In [1]: import numpy as np

In [2]: np.set_printoptions(precision=1, suppress=True, linewidth=140)

In [3]: def tidy(a):
   ...:     return np.round(a, 1) + 0
   ...: 

In [4]: m1 = np.load("block19.npy")

In [5]: print(m1)
[[-2.2  0.  -3.7 -2.5]
 [-2.3  1.5  4.  -1.3]
 [ 2.7  0.3  3.9 -1.5]
 [-1.9  3.3 -3.  -1.1]
 [-1.1  4.1 -2.4  0.9]
 [ 2.1  0.  -4.5 -0.1]
 [ 4.2 -0.7 -1.2 -2.3]
 [-1.5 -3.6  2.4  2. ]
 [-0.9  1.   4.7 -1.1]
 [ 3.4 -1.3  1.2 -3.2]
 [ 1.8  3.7  0.  -2.8]
 [-4.3  1.   1.4  1.9]
 [-3.7  2.6  1.6 -1.2]
 [-0.3 -2.2 -4.2  1.4]
 [ 3.9  0.5  3.1  0.4]
 [-4.5 -1.   1.5 -1.4]
 [-2.8  2.3 -3.1  1.6]
 [-4.1  2.4  1.4  0.6]
 [ 0.1  1.8  2.2 -4.1]
 [ 1.6 -4.3  0.5  2. ]]

In [6]: A2 = np.c_[m1[:, :3] @ np.array([[-1, -3, 1], [-2, -1, -1], [-1, -3, -3]]), np.array([1, 4, -4, -3, 0, 5, -1, -1, -2, -5, -5, -2, -2, -5, -3, -2, -4, 5, 3, 1])]

In [7]: tidy(A2)
Out[7]: 
array([[  5.9,  17.7,   8.9,   1. ],
       [ -4.7,  -6.6, -15.8,   4. ],
       [ -7.2, -20.1,  -9.3,  -4. ],
       [ -1.7,  11.4,   3.8,  -3. ],
       [ -4.7,   6.4,   2. ,   0. ],
       [  2.4,   7.2,  15.6,   5. ],
       [ -1.6,  -8.3,   8.5,  -1. ],
       [  6.3,   0.9,  -5.1,  -1. ],
       [ -5.8, -12.4, -16. ,  -2. ],
       [ -2. , -12.5,   1.1,  -5. ],
       [ -9.2,  -9.1,  -1.9,  -5. ],
       [  0.9,   7.7,  -9.5,  -2. ],
       [ -3.1,   3.7, -11.1,  -2. ],
       [  8.9,  15.7,  14.5,  -5. ],
       [ -8. , -21.5,  -5.9,  -3. ],
       [  5. ,  10. ,  -8. ,  -2. ],
       [  1.3,  15.4,   4.2,  -4. ],
       [ -2.1,   5.7, -10.7,   5. ],
       [ -5.9,  -8.7,  -8.3,   3. ],
       [  6.5,  -2. ,   4.4,   1. ]])

In [8]: np.linalg.matrix_rank(A2)
Out[8]: np.int64(4)

In [9]: tidy(np.linalg.lstsq(m1, A2[:, 0])[0])
Out[9]: array([-1., -2., -1.,  0.])

In [10]: tidy(np.linalg.norm(np.linalg.qr(m1)[0].T @ A2, axis=0) ** 2 / ((A2 ** 2).sum(axis=0) + 1e-12))
Out[10]: array([1., 1., 1., 0.])

In [11]: A = np.load("run7.npy")

In [12]: A
Out[12]: 
array([[-0.2,  2. ,  0.4,  1.8],
       [ 0. , -0.9, -0.3,  2. ],
       [ 0.3, -0.8,  0.9,  0.1],
       [ 1.2,  0.8,  0.4, -0.4],
       [-0.6, -1.1, -0.1,  0.7],
       [ 0.9, -0.8, -0.3,  0.7],
       [ 0. ,  0.6,  1.3, -1.8],
       [ 0.6,  1.4, -1.2, -0.7],
       [ 0.8, -0.8, -1.1, -1.2],
       [ 0.4,  0.4, -1.2,  1.2],
       [-1. ,  1.8, -2.3, -1.2],
       [ 0.9, -0.1,  0.1,  0. ],
       [-0.3,  0.5, -0.6,  0.9],
       [-1.8, -1.1, -0.8, -1.1],
       [ 0.7, -0.4,  0.2,  1.4],
       [-1. , -0.6,  0.1, -1. ],
       [ 1. ,  1.1,  0.2,  1.8],
       [-0.5,  1.4,  1.9,  0.1],
       [ 0.5, -1.7,  0.3, -0.2],
       [ 0.9,  0.4,  0.1,  0.6],
       [ 2.5,  3.5,  6. , -0.5],
       [ 0. ,  1.8,  1.4,  0.6],
       [ 1.1,  2. , -0.3,  2. ],
       [ 0.7, -2. ,  0.1,  0.8],
       [ 0.4,  1.6, -0.4,  0.1],
       [ 0.2,  0.5,  1.3,  1.3],
       [ 1.5, -1. , -0.6, -1.7],
       [ 0.9, -0.1,  0.1, -1.2],
       [ 0. ,  1.3,  2. ,  0.7]])

In [13]: dist = np.linalg.norm(A[:, None] - A[None], axis=-1)

In [14]: print(np.flatnonzero(dist[11] < dist.mean() / 2))
[ 2  3  5 11 14 19 27]

In [15]: dist[11].round(6).argsort(kind="stable")[:4]
Out[15]: array([11, 19,  5,  3])

In [16]: np.unravel_index(dist.round(6).argmax(), dist.shape)
Out[16]: (np.int64(13), np.int64(20))

In [17]: tidy(np.linalg.norm(A - A.mean(axis=0), axis=1))
Out[17]: 
array([2.4, 2.3, 1.3, 1.1, 1.8, 1.5, 2.3, 2. , 2.3, 1.8, 3.5, 0.7, 1.3, 3.1, 1.5, 2. , 1.9, 2.1, 2.1, 0.7, 6.9, 1.9, 2.6, 2.4, 1.4, 1.5,
       2.7, 1.6, 2.1])

In [18]: tidy(dist[11])
Out[18]: 
array([3. , 2.4, 1.2, 1.1, 1.9, 1.1, 2.4, 2.1, 1.8, 1.9, 3.8, 0. , 1.8, 3.2, 1.4, 2.2, 2.2, 2.7, 1.7, 0.8, 7.1, 2.5, 2.9, 2.1, 1.8, 2. ,
       2.1, 1.2, 2.6])

In [19]: tidy(dist[:5, :5])
Out[19]: 
array([[0. , 3. , 3.4, 2.9, 3.4],
       [3. , 0. , 2.3, 3.3, 1.5],
       [3.4, 2.3, 0. , 2. , 1.5],
       [2.9, 3.3, 2. , 0. , 2.9],
       [3.4, 1.5, 1.5, 2.9, 0. ]])
